$ python3 -q
>>> import numpy as np
>>> np.set_printoptions(precision=4, suppress=True, linewidth=160)
>>> E = np.loadtxt("dump.csv", delimiter=",")
>>> E
array([[-1.    , -1.1   , -0.8   , -1.2   ,  0.1   , -3.2249],
       [ 1.4   , -2.3   ,  1.8   ,  1.5   , -0.3   ,  4.4642],
       [-0.6   , -1.6   ,  0.3   ,  0.4   , -0.4   , -2.0763],
       [-0.4   , -0.9   ,  1.1   , -0.7   , -0.4   , -1.3198],
       [ 0.4   ,  0.1   , -0.7   ,  0.5   ,  0.9   ,  1.652 ],
       [ 0.2   , -0.6   ,  0.7   ,  1.2   ,  1.5   ,  0.2496],
       [ 0.8   , -1.    ,  1.3   ,  0.7   , -2.    ,  2.4089],
       [ 0.4   ,  0.5   , -2.1   , -0.8   , -0.6   ,  1.4963],
       [ 0.7   ,  0.2   , -1.    ,  2.9   ,  0.    ,  2.4246],
       [-0.1   , -0.8   ,  0.3   , -2.3   , -0.6   , -0.4763],
       [-0.2   , -1.    , -1.3   , -0.2   ,  0.1   , -0.1217],
       [ 0.5   ,  2.    , -1.    , -1.6   , -0.1   ,  1.6198],
       [ 1.6   , -0.5   ,  0.8   , -0.1   ,  1.6   ,  4.6198],
       [ 1.    ,  1.3   , -1.1   , -0.4   ,  0.9   ,  3.0512],
       [ 0.3   ,  0.4   , -0.2   ,  0.2   ,  0.    ,  1.2885],
       [-0.3   , -1.3   ,  0.1   , -1.2   ,  0.8   , -0.9774],
       [ 1.1   ,  0.6   , -0.5   , -1.4   ,  0.4   ,  3.158 ],
       [ 0.1   , -2.5   ,  0.    ,  0.8   , -1.6   ,  0.0505],
       [ 0.    ,  1.    ,  0.8   ,  1.3   ,  2.1   , -0.6619],
       [-1.5   , -0.4   ,  0.5   , -0.3   , -0.1   , -4.5123],
       [-0.5   ,  1.7   , -0.8   , -0.1   ,  0.1   , -1.7457],
       [-0.2   , -0.7   ,  0.6   ,  2.1   ,  0.1   , -0.699 ],
       [-0.7   ,  0.1   , -1.6   , -0.5   ,  1.3   , -2.2774],
       [-0.1   , -2.3   ,  0.6   , -0.4   , -0.1   , -0.7727],
       [-1.8   ,  0.4   , -1.4   , -0.4   , -0.4   , -5.7614],
       [ 0.    ,  1.6   ,  1.2   ,  0.7   , -0.7   ,  0.3656],
       [ 1.1   ,  2.1   , -1.2   ,  0.3   ,  0.8   ,  3.0852],
       [-0.8   ,  0.6   ,  1.4   ,  1.4   , -1.4   , -3.2373],
       [ 0.8   , -0.6   ,  0.6   , -1.1   , -0.5   ,  2.6153],
       [-0.3   , -1.5   ,  1.4   ,  1.6   , -0.7   , -1.2784],
       [-0.3   , -0.2   ,  0.1   ,  0.    ,  0.    , -0.7948],
       [-0.7   ,  1.4   ,  0.3   ,  1.2   ,  2.3   , -1.9256],
       [ 1.6   , -0.9   , -0.8   , -1.4   , -2.9   ,  4.9631],
       [ 0.9   , -1.    ,  0.8   ,  1.1   ,  0.4   ,  3.1223],
       [ 0.2   ,  0.1   , -1.3   ,  1.8   , -2.2   ,  0.8739]])
>>> cov = np.cov(E, rowvar=False)
>>> np.polyfit(E[:, 5], E[:, 3], 1)
array([0.0091, 0.1575])
>>> round(np.corrcoef(E[:, 5], E[:, 3])[0, 1], 4)
np.float64(0.02)
>>> np.linalg.eigvalsh(cov)[::-1]
array([7.3747, 2.0407, 1.5798, 0.9932, 0.5677, 0.0072])
>>> np.argsort(-E.std(axis=0).round(6), kind="stable")
array([5, 1, 3, 4, 2, 0])
>>> M = np.load("sample7.npy")
>>> M
array([[3, 0, 1],
       [0, 3, 0],
       [3, 0, 4]])
>>> vals, V = np.linalg.eig(M)
>>> vals
array([1.6972, 5.3028, 3.    ])
>>> np.round(np.prod(vals), 4)
np.float64(27.0)
>>> np.sort(np.linalg.eigvals(np.linalg.inv(M)))
array([0.1886, 0.3333, 0.5892])
>>> x = np.array([-3, 0, -2])
>>> y = M @ x
>>> beta, lr = np.zeros(3), 1 / np.linalg.norm(M, 2) ** 2
>>> for i in range(30):
...     beta -= lr * M.T @ (M @ beta - y)
...     if i % 10 == 0: print(i, round(np.linalg.norm(M @ beta - y), 4))
... 
0 0.9446
10 0.4255
20 0.1917
>>> beta
array([-2.9588,  0.    , -2.0426])
